In [1]: import numpy as np

In [2]: from numpy import linalg as LA

In [3]: np.set_printoptions(suppress=True, linewidth=200)

In [4]: E = np.load("out0.npy")

In [5]: E
Out[5]: 
array([[ 61,   3,   0],
       [  0,  53,   2],
       [  0,   1, -48]])

In [6]: Q = E.astype(float).copy()

In [7]: for j in range(3):
   ...:     Q[:, j] -= Q[:, :j] @ (Q[:, :j].T @ Q[:, j])
   ...:     Q[:, j] /= LA.norm(Q[:, j])
   ...: 

In [8]: np.round(Q.T @ E, 2) + 0
Out[8]: 
array([[61.  ,  3.  ,  0.  ],
       [ 0.  , 53.01,  1.09],
       [ 0.  ,  0.  , 48.03]])

In [9]: Q, evecs = LA.qr(E[:, :2])[0], LA.qr(E[:, 2:])[0]

In [10]: sig = LA.svd(Q.T @ evecs, compute_uv=False)

In [11]: np.round(LA.norm(Q @ Q.T - evecs @ evecs.T, 2), 2)
Out[11]: np.float64(1.0)

In [12]: sig.round(2)
Out[12]: array([0.02])

In [13]: (sig > 0.9).sum()
Out[13]: np.int64(0)

In [14]: rng = np.random.default_rng(25124)

In [15]: idx = rng.permutation(3)

In [16]: idx
Out[16]: array([1, 0, 2])

In [17]: Y = E[idx][:, idx]

In [18]: np.diag(Y)
Out[18]: array([ 53,  61, -48])

In [19]: np.allclose(Y, E)
Out[19]: False

In [20]: np.round(np.sort(np.abs(LA.eigvals(Y))), 2)
Out[20]: array([48.02, 53.02, 61.  ])

In [21]: np.trace(Y)
Out[21]: np.int64(66)

In [22]: round(float(LA.det(Y)), 2), round(LA.det(E[idx]), 2)
Out[22]: (-155306.0, np.float64(155306.0))

In [23]: round(float(np.abs(LA.eigvals(E)).max()), 2)
Out[23]: 61.0

In [24]: (E + E.T) / 2
Out[24]: 
array([[ 61. ,   1.5,   0. ],
       [  1.5,  53. ,   1.5],
       [  0. ,   1.5, -48. ]])

In [25]: (E - E.T) / 2
Out[25]: 
array([[ 0. ,  1.5,  0. ],
       [-1.5,  0. ,  0.5],
       [ 0. , -0.5,  0. ]])

In [26]: np.allclose(E, E.T)
Out[26]: False

In [27]: Y = np.array([[0, 3, 3, 2], [1, 3, 0, 0], [1, 0, 2, 0], [0, 0, 0, 0]])

In [28]: X = np.triu(Y, 1)

In [29]: X
Out[29]: 
array([[0, 3, 3, 2],
       [0, 0, 0, 0],
       [0, 0, 0, 0],
       [0, 0, 0, 0]])

In [30]: U, sig, vt = LA.svd(X)

In [31]: evecs = vt[:(sig > 1e-8).sum()]

In [32]: x0 = X[0] + 3 * X[1] + rng.integers(2) * np.eye(4)[3]

In [33]: x0
Out[33]: array([0., 3., 3., 3.])

In [34]: np.round(np.diag(evecs.T @ evecs), 2)
Out[34]: array([0.  , 0.41, 0.41, 0.18])

In [35]: np.round(evecs.T @ evecs, 2)
Out[35]: 
array([[0.  , 0.  , 0.  , 0.  ],
       [0.  , 0.41, 0.41, 0.27],
       [0.  , 0.41, 0.41, 0.27],
       [0.  , 0.27, 0.27, 0.18]])

In [36]: U, sig, vt = LA.svd(X, full_matrices=False)

In [37]: np.allclose(U * sig @ vt, X)
Out[37]: True

In [38]: np.abs(U[:, 0]).round(6).argmax()
Out[38]: np.int64(0)

In [39]: U.shape, sig.shape, vt.shape
Out[39]: ((4, 4), (4,), (4, 4))

In [40]: np.round(np.sqrt((sig ** 2).sum()), 2), np.round(LA.norm(X), 2)
Out[40]: (np.float64(4.69), np.float64(4.69))

In [41]: U.T @ U
Out[41]: 
array([[1., 0., 0., 0.],
       [0., 1., 0., 0.],
       [0., 0., 1., 0.],
       [0., 0., 0., 1.]])

In [42]: sig / sig[0]
Out[42]: array([ 1.,  0.,  0., -0.])

In [43]: W0 = np.loadtxt("arr.csv", delimiter=",")

In [44]: W0
Out[44]: 
array([[1.  , 0.5 , 0.25, 0.12],
       [0.5 , 1.  , 0.5 , 0.25],
       [0.25, 0.5 , 1.  , 0.5 ],
       [0.12, 0.25, 0.5 , 1.  ]])

In [45]: # symmetric

In [46]: x0 = np.array([0, 3, 2, -3])

In [47]: y = W0 @ x0

In [48]: y.round(2)
Out[48]: array([ 1.64,  3.25,  2.  , -1.25])

In [49]: np.round(LA.solve(W0, y), 2) + 0
Out[49]: array([ 0.,  3.,  2., -3.])
